>>> import numpy as np
>>> np.set_printoptions(precision=2, suppress=True, linewidth=120)
>>> data = np.array([[2, 2, 1, 1], [2, 2, 2, 1], [1, 2, 2, 2], [1, 1, 2, 2]])
>>> r0 = np.array([-2, 0, -1])
>>> np.cross(data[1, :3], data[2, :3])
array([ 0, -2,  2])
>>> np.array([np.convolve(row, r0, "same") for row in data])
array([[-4, -4, -4, -1],
       [-4, -6, -4, -2],
       [-4, -5, -6, -2],
       [-2, -5, -5, -2]])
>>> w, evecs = np.linalg.eig(data)
>>> np.sort(np.linalg.eigvals(data.T))
array([-0.62,  0.46,  1.62,  6.54])
>>> w
array([ 6.54,  1.62, -0.62,  0.46])
>>> round(float(np.prod(w)), 2)
-3.0
>>> K = np.array([[-2.0, 1.0], [0.0, -2.0]])
>>> Q, evecs = np.linalg.qr(K[:, :1])[0], np.linalg.qr(K[:, 1:])[0]
>>> sv = np.linalg.svd(Q.T @ evecs, compute_uv=False)
>>> round(np.linalg.norm(Q @ Q.T - evecs @ evecs.T, 2), 2)
np.float64(0.89)
>>> (sv > 0.9).sum()
np.int64(0)
>>> sv
array([0.45])
>>> np.degrees(np.arccos(sv.clip(0, 1)))
array([63.43])
>>> r0, g = K[1], K[0]
>>> r0 @ g
np.float64(-2.0)
>>> r0 @ r0
np.float64(4.0)
>>> pr = (r0 @ g) / (r0 @ r0) * r0
>>> g - pr
array([-2.,  0.])
>>> round(np.linalg.norm(r0 + g) ** 2 + np.linalg.norm(r0 - g) ** 2, 2)
np.float64(18.0)
>>> pr
array([-0.,  1.])
>>> m1 = np.array([[2, 0, 0, 0, 0, 0, 0],
...     [2, 0, 0, 0, 0, 1, 0],
...     [0, 1, 2, 0, 1, 1, 0],
...     [0, 0, 0, 1, 0, 0, 2],
...     [1, 0, 0, 0, 0, 2, 0],
...     [0, 2, 0, 0, 1, 2, 0],
...     [0, 0, 0, 1, 0, 0, 2]])
>>> x0 = np.array([2, 0, -2, -2, -3, -2, 3])
>>> m1 * x0
array([[ 4,  0,  0,  0,  0,  0,  0],
       [ 4,  0,  0,  0,  0, -2,  0],
       [ 0,  0, -4,  0, -3, -2,  0],
       [ 0,  0,  0, -2,  0,  0,  6],
       [ 2,  0,  0,  0,  0, -4,  0],
       [ 0,  0,  0,  0, -3, -4,  0],
       [ 0,  0,  0, -2,  0,  0,  6]])
>>> np.sign((m1 @ x0).round(6))
array([ 1,  1, -1,  1, -1, -1,  1])
>>> feats = np.loadtxt("layer2.csv", delimiter=",")
>>> feats
array([[ 0.11,  0.62, -1.03, -1.  , -0.72, -0.93],
       [-4.61,  2.72, -3.8 , -4.73,  0.98, -0.64],
       [ 3.21, -1.03,  1.19,  1.78, -1.6 , -0.79],
       [ 1.49, -1.08,  1.59,  1.92, -0.13,  0.48],
       [ 5.01, -0.26, -0.2 ,  0.73, -3.81, -2.99],
       [ 2.92, -2.8 ,  4.17,  4.78,  0.51,  1.93],
       [ 5.02, -0.29, -0.21,  0.67, -3.81, -3.  ],
       [-2.9 ,  2.81, -4.22, -4.81, -0.52, -1.92],
       [-4.56,  2.71, -3.8 , -4.7 ,  1.  , -0.62],
       [ 0.01, -0.03, -0.02,  0.  ,  0.02,  0.03],
       [-3.09,  1.62, -2.25, -2.79,  0.91, -0.11],
       [ 4.8 , -1.5 ,  1.81,  2.72, -2.41, -1.2 ],
       [-1.69, -0.1 ,  0.37,  0.08,  1.5 ,  1.3 ],
       [ 1.3 , -2.3 ,  3.59,  3.89,  1.29,  2.31],
       [-5.02,  0.31,  0.18, -0.66,  3.83,  3.  ],
       [ 0.09,  0.54, -0.98, -0.99, -0.7 , -0.92],
       [ 3.03, -2.21,  3.21,  3.82, -0.2 ,  1.01]])
>>> C = feats[[11, 5]].astype(float)
>>> for _ in range(5):
...     labels = np.linalg.norm(feats[:, None] - C, axis=-1).argmin(axis=1)
...     C = np.array([feats[labels == j].mean(axis=0) for j in range(2)])
... 
>>> labels
array([0, 0, 1, 1, 1, 1, 1, 0, 0, 0, 0, 1, 0, 1, 0, 0, 1])
>>> np.abs(C[1] - C[0]).argmax()
np.int64(0)
>>> C[1] - C[0]
array([ 5.75, -2.68,  3.62,  4.72, -1.97, -0.19])
